$ python3 -q
>>> import numpy as np
>>> np.set_printoptions(suppress=True, linewidth=200)
>>> feats = np.array([[0, -1, 0, 0, 0, -2, 1, 3],
...     [1, 0, 2, -1, 2, 0, -3, 0],
...     [0, -2, 0, -1, -1, 2, 2, 2],
...     [0, 1, 1, 0, 0, -2, -2, 0],
...     [0, -2, 1, 0, 0, 3, 0, 2],
...     [2, 0, -2, 2, -3, 0, 0, -3],
...     [-1, 3, -2, 2, 0, 0, 0, -2],
...     [-3, 0, -2, 0, -2, 3, 2, 0]])
>>> # antisymmetric, zero diagonal
>>> vec = np.array([-2, 0, 2, 1, 1, 0, 0, -1])
>>> vec @ feats @ vec
np.int64(0)
>>> round(float(np.linalg.det(feats)), 2)
1024.0
>>> Q = np.linalg.solve(np.eye(8) - feats, np.eye(8) + feats)
>>> np.round(Q @ Q.T, 2) + 0
array([[1., 0., 0., 0., 0., 0., 0., 0.],
       [0., 1., 0., 0., 0., 0., 0., 0.],
       [0., 0., 1., 0., 0., 0., 0., 0.],
       [0., 0., 0., 1., 0., 0., 0., 0.],
       [0., 0., 0., 0., 1., 0., 0., 0.],
       [0., 0., 0., 0., 0., 1., 0., 0.],
       [0., 0., 0., 0., 0., 0., 1., 0.],
       [0., 0., 0., 0., 0., 0., 0., 1.]])
>>> rng = np.random.default_rng(4885)
>>> idx = rng.permutation(8)
>>> idx
array([3, 0, 2, 6, 1, 5, 7, 4])
>>> out = feats[idx][:, idx]
>>> np.round(np.sort(np.abs(np.linalg.eigvals(out))), 2)
array([0.54, 0.54, 1.81, 1.81, 4.25, 4.25, 7.71, 7.71])
>>> out
array([[ 0,  0,  1, -2,  1, -2,  0,  0],
       [ 0,  0,  0,  1, -1, -2,  3,  0],
       [-1,  0,  0,  2, -2,  2,  2, -1],
       [ 2, -1, -2,  0,  3,  0, -2,  0],
       [-1,  1,  2, -3,  0,  0,  0,  2],
       [ 2,  2, -2,  0,  0,  0, -3, -3],
       [ 0, -3, -2,  2,  0,  3,  0, -2],
       [ 0,  0,  1,  0, -2,  3,  2,  0]])
>>> np.trace(out)
np.int64(0)
>>> np.unravel_index(np.abs(feats).argmax(), feats.shape)
(np.int64(0), np.int64(7))
>>> feats[:, 8]
Traceback (most recent call last):
  File "<python-input-17>", line 1, in <module>
    feats[:, 8]
    ~~~~~^^^^^^
IndexError: index 8 is out of bounds for axis 1 with size 8
>>> out = np.linalg.inv(feats)
>>> np.round(feats @ out, 2) + 0
array([[1., 0., 0., 0., 0., 0., 0., 0.],
       [0., 1., 0., 0., 0., 0., 0., 0.],
       [0., 0., 1., 0., 0., 0., 0., 0.],
       [0., 0., 0., 1., 0., 0., 0., 0.],
       [0., 0., 0., 0., 1., 0., 0., 0.],
       [0., 0., 0., 0., 0., 1., 0., 0.],
       [0., 0., 0., 0., 0., 0., 1., 0.],
       [0., 0., 0., 0., 0., 0., 0., 1.]])
>>> round(np.linalg.cond(feats), 2)
np.float64(14.25)
>>> np.round(np.linalg.inv(out), 2) + 0
array([[ 0., -1.,  0.,  0.,  0., -2.,  1.,  3.],
       [ 1.,  0.,  2., -1.,  2.,  0., -3.,  0.],
       [ 0., -2.,  0., -1., -1.,  2.,  2.,  2.],
       [ 0.,  1.,  1.,  0.,  0., -2., -2.,  0.],
       [ 0., -2.,  1.,  0.,  0.,  3.,  0.,  2.],
       [ 2.,  0., -2.,  2., -3.,  0.,  0., -3.],
       [-1.,  3., -2.,  2.,  0.,  0.,  0., -2.],
       [-3.,  0., -2.,  0., -2.,  3.,  2.,  0.]])
>>> ang = np.radians(30)
>>> r_ = np.eye(8)
>>> r_[0, 0] = r_[6, 6] = np.cos(ang)
>>> r_[0, 6], r_[6, 0] = -np.sin(ang), np.sin(ang)
>>> r_.round(2)
array([[ 0.87,  0.  ,  0.  ,  0.  ,  0.  ,  0.  , -0.5 ,  0.  ],
       [ 0.  ,  1.  ,  0.  ,  0.  ,  0.  ,  0.  ,  0.  ,  0.  ],
       [ 0.  ,  0.  ,  1.  ,  0.  ,  0.  ,  0.  ,  0.  ,  0.  ],
       [ 0.  ,  0.  ,  0.  ,  1.  ,  0.  ,  0.  ,  0.  ,  0.  ],
       [ 0.  ,  0.  ,  0.  ,  0.  ,  1.  ,  0.  ,  0.  ,  0.  ],
       [ 0.  ,  0.  ,  0.  ,  0.  ,  0.  ,  1.  ,  0.  ,  0.  ],
       [ 0.5 ,  0.  ,  0.  ,  0.  ,  0.  ,  0.  ,  0.87,  0.  ],
       [ 0.  ,  0.  ,  0.  ,  0.  ,  0.  ,  0.  ,  0.  ,  1.  ]])
>>> out = feats @ r_.T
>>> np.round(np.linalg.det(r_), 2), round(float(np.trace(r_)), 2)
(np.float64(1.0), 7.73)
>>> np.round(np.abs(out - feats).max(axis=0), 2)
array([1.37, 0.  , 0.  , 0.  , 0.  , 0.  , 1.77, 0.  ])
>>> out.round(2)
array([[-0.5 , -1.  ,  0.  ,  0.  ,  0.  , -2.  ,  0.87,  3.  ],
       [ 2.37,  0.  ,  2.  , -1.  ,  2.  ,  0.  , -2.1 ,  0.  ],
       [-1.  , -2.  ,  0.  , -1.  , -1.  ,  2.  ,  1.73,  2.  ],
       [ 1.  ,  1.  ,  1.  ,  0.  ,  0.  , -2.  , -1.73,  0.  ],
       [ 0.  , -2.  ,  1.  ,  0.  ,  0.  ,  3.  ,  0.  ,  2.  ],
       [ 1.73,  0.  , -2.  ,  2.  , -3.  ,  0.  ,  1.  , -3.  ],
       [-0.87,  3.  , -2.  ,  2.  ,  0.  ,  0.  , -0.5 , -2.  ],
       [-3.6 ,  0.  , -2.  ,  0.  , -2.  ,  3.  ,  0.23,  0.  ]])
>>> J = np.load("m.npy")
>>> J
array([[ 3,  4,  5,  6],
       [ 7,  8,  9, 10],
       [11, 12, 13, 14],
       [15, 16, 17, 18],
       [19, 20, 21, 22],
       [23, 24, 25, 26],
       [27, 28, 29, 30]])
>>> rk = np.linalg.matrix_rank(J)
>>> rk
np.int64(2)
>>> N = np.linalg.svd(J)[2][rk:].T
>>> np.round(N @ N.T, 2)
array([[ 0.3, -0.4, -0.1,  0.2],
       [-0.4,  0.7, -0.2, -0.1],
       [-0.1, -0.2,  0.7, -0.4],
       [ 0.2, -0.1, -0.4,  0.3]])
>>> np.round(J @ N, 2) + 0
array([[0., 0.],
       [0., 0.],
       [0., 0.],
       [0., 0.],
       [0., 0.],
       [0., 0.],
       [0., 0.]])
>>> N.shape
(4, 2)
>>> np.allclose(J[:-1].T @ np.linalg.lstsq(J[:-1].T, J[-1])[0], J[-1])
True
>>> np.unique(J.round(6), axis=0).shape
(7, 4)
>>> np.round(J @ np.linalg.pinv(J) @ J, 2)
array([[ 3.,  4.,  5.,  6.],
       [ 7.,  8.,  9., 10.],
       [11., 12., 13., 14.],
       [15., 16., 17., 18.],
       [19., 20., 21., 22.],
       [23., 24., 25., 26.],
       [27., 28., 29., 30.]])
>>> U, s, vt = np.linalg.svd(J)
>>> evecs = vt[:(s > 1e-8).sum()]
>>> vec = J[1] + 4 * J[3] + rng.integers(2) * np.eye(4)[0]
>>> vec
array([68., 72., 77., 82.])
>>> np.allclose(evecs.T @ evecs @ vec, vec)
False
>>> np.round(np.diag(evecs.T @ evecs), 2)
array([0.7, 0.3, 0.3, 0.7])
>>> np.linalg.matrix_rank(np.vstack([J, vec]))
np.int64(3)
>>> ang = np.radians(36)
>>> r_ = np.eye(4)
>>> r_[0, 0] = r_[1, 1] = np.cos(ang)
>>> r_[0, 1], r_[1, 0] = -np.sin(ang), np.sin(ang)
>>> r_.round(2)
array([[ 0.81, -0.59,  0.  ,  0.  ],
       [ 0.59,  0.81,  0.  ,  0.  ],
       [ 0.  ,  0.  ,  1.  ,  0.  ],
       [ 0.  ,  0.  ,  0.  ,  1.  ]])
>>> out = J @ r_.T
>>> np.allclose(J @ J.T, out @ out.T)
True
>>> round(np.linalg.det(r_), 2), round(np.trace(r_), 2)
(np.float64(1.0), np.float64(3.62))
>>> np.round(np.linalg.svd(J, compute_uv=False), 2) + 0, np.round(np.linalg.svd(out, compute_uv=False), 2) + 0
(array([97.18,  2.58,  0.  ,  0.  ]), array([97.18,  2.58,  0.  ,  0.  ]))
>>> np.round(np.abs(out - J).max(axis=0), 2)
array([21.61, 10.52,  0.  ,  0.  ])
>>> out = np.array([[-4, 2, 5, 5, 1, 1, -2, -2],
...     [-1, 5, -3, 2, 2, 3, -5, 3],
...     [5, -4, 5, -2, -4, 4, -1, -3],
...     [-4, 0, -5, 2, -1, -4, -3, 5],
...     [-3, -3, -5, 0, 5, -4, -3, 2],
...     [-4, -2, -5, -1, 3, -4, 4, -2],
...     [2, 4, 1, -4, 3, 0, 3, 0],
...     [2, -1, -4, 0, 1, -3, 5, -3]])
>>> A = np.triu(out)
>>> A
array([[-4,  2,  5,  5,  1,  1, -2, -2],
       [ 0,  5, -3,  2,  2,  3, -5,  3],
       [ 0,  0,  5, -2, -4,  4, -1, -3],
       [ 0,  0,  0,  2, -1, -4, -3,  5],
       [ 0,  0,  0,  0,  5, -4, -3,  2],
       [ 0,  0,  0,  0,  0, -4,  4, -2],
       [ 0,  0,  0,  0,  0,  0,  3,  0],
       [ 0,  0,  0,  0,  0,  0,  0, -3]])
>>> # triangular, det is the product of the diagonal
>>> out = np.linalg.inv(A)
>>> round(float(np.linalg.det(A) * np.linalg.det(out)), 2)
1.0
>>> np.allclose(out, A.T)
False
>>> (np.abs(out) > 1e-9).astype(int)
array([[1, 1, 1, 1, 1, 1, 1, 1],
       [0, 1, 1, 1, 0, 1, 1, 1],
       [0, 0, 1, 1, 1, 1, 1, 1],
       [0, 0, 0, 1, 1, 1, 1, 1],
       [0, 0, 0, 0, 1, 1, 1, 1],
       [0, 0, 0, 0, 0, 1, 1, 1],
       [0, 0, 0, 0, 0, 0, 1, 0],
       [0, 0, 0, 0, 0, 0, 0, 1]])
>>> round(float(np.linalg.cond(A)), 2)
54.4
>>> np.round(np.linalg.inv(out), 2)
array([[-4.,  2.,  5.,  5.,  1.,  1., -2., -2.],
       [ 0.,  5., -3.,  2.,  2.,  3., -5.,  3.],
       [ 0.,  0.,  5., -2., -4.,  4., -1., -3.],
       [ 0.,  0.,  0.,  2., -1., -4., -3.,  5.],
       [ 0.,  0.,  0.,  0.,  5., -4., -3.,  2.],
       [-0., -0., -0., -0., -0., -4.,  4., -2.],
       [ 0.,  0.,  0.,  0.,  0.,  0.,  3.,  0.],
       [-0., -0., -0., -0., -0., -0., -0., -3.]])
>>> X = np.load("layer8.npy")
>>> X
array([[  3.98,  -9.52,  -7.17, -23.28,   7.83,   5.9 ],
       [ 11.32,  -2.44, -19.74,   7.82,  13.92, -16.05],
       [  3.49,  -8.86,  -7.74, -24.25,   7.12,   5.36],
       [ 10.19,  -2.57, -20.63,   8.87,  12.58, -17.21],
       [  9.4 ,  -0.32, -21.68,   7.41,  13.72, -15.49],
       [ 11.09,  -1.78, -19.96,   6.55,  13.39, -17.29],
       [  4.8 ,  -7.83,  -8.4 , -23.83,   7.1 ,   4.88],
       [  8.59,  -3.68, -20.65,   8.51,  12.05, -16.01],
       [ 10.54,  -1.88, -20.9 ,  10.49,  12.04, -15.57],
       [  3.5 ,  -8.18,  -8.86, -22.56,   6.43,   3.72],
       [  2.52,  -9.22,  -8.1 , -24.03,   7.96,   4.04],
       [  4.25,  -7.73,  -7.35, -23.71,   6.85,   5.59],
       [  9.24,  -1.38, -20.54,   9.29,  12.45, -16.52],
       [  9.83,  -1.18, -21.2 ,   9.39,  13.22, -16.65],
       [ 10.52,  -1.55, -20.48,   8.85,  11.37, -16.46],
       [  2.73,  -6.01,  -7.49, -24.7 ,   8.26,   4.38],
       [  2.68,  -7.45,  -8.65, -23.41,   8.55,   3.04],
       [ 10.95,  -0.26, -22.42,   6.86,   9.97, -17.64],
       [  1.61,  -8.31,  -7.6 , -22.17,   8.01,   6.42],
       [ 11.14,  -2.54, -21.73,   8.57,  12.25, -17.25],
       [ 11.04,  -0.66, -21.25,   8.66,  12.76, -15.7 ],
       [  1.08,  -8.17,  -8.82, -24.92,   7.23,   6.61],
       [ 10.78,  -2.09, -21.04,   7.41,  13.36, -15.91],
       [  8.18,  -3.38, -21.59,   7.69,  14.3 , -16.82],
       [ 10.78,  -1.4 , -19.11,   7.65,  13.15, -14.86],
       [  1.06,  -8.5 ,  -9.14, -22.13,   6.41,   5.98],
       [  2.64,  -9.79,  -8.77, -22.1 ,   7.12,   7.62],
       [  9.6 ,  -1.3 , -19.54,   8.68,  13.81, -15.39],
       [  4.11,  -9.14,  -7.65, -23.43,   7.8 ,   4.49],
       [  2.31, -10.17,  -8.71, -22.69,   7.53,   4.32],
       [  2.09,  -8.81,  -7.55, -21.73,   7.39,   3.88]])
>>> D = np.linalg.norm(X[:, None] - X[None], axis=-1)
>>> np.flatnonzero(D[15] < D.mean() / 2)
array([ 0,  2,  6,  9, 10, 11, 15, 16, 18, 21, 25, 26, 28, 29, 30])
>>> np.unravel_index(D.round(6).argmax(), D.shape)
(np.int64(8), np.int64(21))
>>> D[:5, :5].round(2)
array([[ 0.  , 41.81,  1.65, 43.11, 41.94],
       [41.81,  0.  , 42.19,  2.52,  3.53],
       [ 1.65, 42.19,  0.  , 43.44, 42.22],
       [43.11,  2.52, 43.44,  0.  ,  3.63],
       [41.94,  3.53, 42.22,  3.63,  0.  ]])
>>> D.mean(axis=1).argmax()
np.int64(21)
>>> np.linalg.matrix_rank(D ** 2)
np.int64(8)
